$ ipython --no-banner

In [1]: import numpy as np

In [2]: np.set_printoptions(precision=2, suppress=True, linewidth=140, sign=" ")

In [3]: F = np.loadtxt("arr.csv", delimiter=",")

In [4]: print(F)
[[ 2.17 -0.37  3.45]
 [ 0.5  -1.87  0.89]
 [-0.47 -1.06  0.35]
 [ 0.51  1.31 -2.37]
 [ 1.21  0.5   0.85]
 [ 2.45 -0.79 -1.95]]

In [5]: f, v = F[2], F[0]

In [6]: print(np.round(f @ f, 2))
1.47

In [7]: print(np.round(f @ v, 2))
0.58

In [8]: p = (f @ v) / (f @ f) * f

In [9]: print(np.linalg.matrix_rank(np.outer(f, v)))
1

In [10]: K = np.loadtxt("test16.csv", delimiter=",")

In [11]: print(K)
[[-0.08  0.5 ]
 [-0.53 -0.65]
 [-0.83  0.27]
 [ 0.15 -0.51]]

In [12]: x = np.array([-1, 2])

In [13]: target = K @ x

In [14]: try:
    ...:     np.linalg.solve(K, target)
    ...: except np.linalg.LinAlgError as e:
    ...:     print(repr(e))
    ...: 
LinAlgError('Last 2 dimensions of the array must be square')

In [15]: print(np.linalg.lstsq(K, target)[0])
[-1.  2.]

In [16]: print(np.linalg.solve(K.T @ K, K.T @ target))
[-1.  2.]

In [17]: print(np.round(np.linalg.pinv(K) @ K, 2) + 0)
[[ 1.  0.]
 [ 0.  1.]]

In [18]: rng = np.random.default_rng(2515)

In [19]: target = target + 0.02 * rng.normal(size=4)

In [20]: print(target)
[ 1.01 -0.77  1.37 -1.18]

In [21]: coef, *_ = np.linalg.lstsq(K, target)

In [22]: print(np.round(K.T @ (target - K @ coef), 2) + 0)
[ 0.  0.]

In [23]: print(coef)
[-0.99  1.97]

In [24]: print(round(float(np.linalg.norm(target - K @ coef)), 2))
0.06

In [25]: hat = K @ np.linalg.solve(K.T @ K, K.T)

In [26]: print(np.linalg.matrix_rank(np.eye(4) - hat))
2

In [27]: K @ K
---------------------------------------------------------------------------
ValueError                                Traceback (most recent call last)
Cell In[27], line 1
----> 1 K @ K

ValueError: matmul: Input operand 1 has a mismatch in its core dimension 0, with gufunc signature (n?,k),(k,m?)->(n?,m?) (size 4 is different from 2)

In [28]: cov = K.T @ K

In [29]: print(np.linalg.eigvalsh(cov)[::-1])
[ 1.  1.]

In [30]: print(np.diag(cov))
[ 1.  1.]

In [31]: feats = np.loadtxt("w.csv", delimiter=",")

In [32]: print(feats)
[[ 2.  2.  2.  2.]
 [ 2.  4.  4.  4.]
 [ 2.  4.  6.  6.]
 [ 2.  4.  6.  8.]]

In [33]: hat = np.triu(np.array([[0, 1, 3, 3], [0, 2, 1, 1], [0, 2, 2, 3], [2, 2, 0, 3]]), 1) + np.eye(4)

In [34]: out = hat @ feats @ np.linalg.inv(hat)

In [35]: print(out)
[[ 16.  14. -20.  46.]
 [  6.   6.  -8.  18.]
 [  8.   8.  -8.  22.]
 [  2.   2.  -2.   6.]]

In [36]: print(hat @ feats - feats @ hat)
[[ 14.  26.  32.  32.]
 [  4.   6.   2.  -8.]
 [  6.  10.   8.  -4.]
 [  0.  -2. -10. -28.]]

In [37]: print(np.round(np.linalg.det(out), 2))
16.0

In [38]: L = np.linalg.cholesky(feats)

In [39]: print(L @ L.T)
[[ 2.  2.  2.  2.]
 [ 2.  4.  4.  4.]
 [ 2.  4.  6.  6.]
 [ 2.  4.  6.  8.]]

In [40]: print(np.diag(L) ** 2)
[ 2.  2.  2.  2.]

In [41]: print(feats / np.sqrt(np.outer(np.diag(feats), np.diag(feats))))
[[ 1.    0.71  0.58  0.5 ]
 [ 0.71  1.    0.82  0.71]
 [ 0.58  0.82  1.    0.87]
 [ 0.5   0.71  0.87  1.  ]]

In [42]: X = np.load("sample10.npy")

In [43]: print(X)
[[-3.36 -2.18  2.18  2.36]
 [ 3.32  1.16 -1.16 -4.32]
 [-1.5  -1.25  1.25  0.5 ]
 [ 2.33  0.66 -0.66 -3.33]
 [ 1.34  0.17 -0.17 -2.34]
 [ 0.01 -0.49  0.49 -1.01]
 [ 3.31  1.15 -1.15 -4.31]
 [ 1.92  0.46 -0.46 -2.92]
 [ 2.83  0.91 -0.91 -3.83]
 [-0.3  -0.65  0.65 -0.7 ]
 [-0.37 -0.69  0.69 -0.63]]

In [44]: rank = np.linalg.matrix_rank(X)

In [45]: print(rank)
2

In [46]: N = np.linalg.svd(X)[2][rank:].T

In [47]: print([int(np.linalg.matrix_rank(X[:, :j + 1])) for j in range(4)])
[1, 2, 2, 2]

In [48]: print([int(np.linalg.matrix_rank(X[:i])) for i in range(1, len(X) + 1)])
[1, 2, 2, 2, 2, 2, 2, 2, 2, 2, 2]

In [49]: print(np.allclose(X @ N, 0))
True

In [50]: print(N @ N.T)
[[ 0.57 -0.29  0.29  0.29]
 [-0.29  0.64  0.36 -0.14]
 [ 0.29  0.36  0.64  0.14]
 [ 0.29 -0.14  0.14  0.14]]

In [51]: print([int(np.linalg.matrix_rank(np.delete(X, i, axis=0))) for i in range(11)])
[2, 2, 2, 2, 2, 2, 2, 2, 2, 2, 2]

In [52]: print(N.shape)
(4, 2)

In [53]: print(np.linalg.matrix_rank(X.T @ X), np.linalg.matrix_rank(X @ X.T))
2 2

In [54]: J = np.loadtxt("data.csv", delimiter=",")

In [55]: print(J)
[[ 4.  0.  0.]
 [ 0.  8. -2.]
 [ 0. -2.  5.]]

In [56]: # equal to its transpose

In [57]: hat = np.triu(np.array([[-2, -5, 4], [1, -2, 5], [-5, -3, 1]]), 1) + np.eye(3)

In [58]: out = hat @ J @ np.linalg.inv(hat)

In [59]: print(np.linalg.matrix_rank(out))
3

In [60]: print(out)
[[  4. -28. 154.]
 [  0.  -2.  33.]
 [  0.  -2.  15.]]

In [61]: print(np.poly(out))
[   1.  -17.   88. -144.]

In [62]: print(hat @ J - J @ hat)
[[  0. -28.  14.]
 [  0. -10. -15.]
 [  0.   0.  10.]]
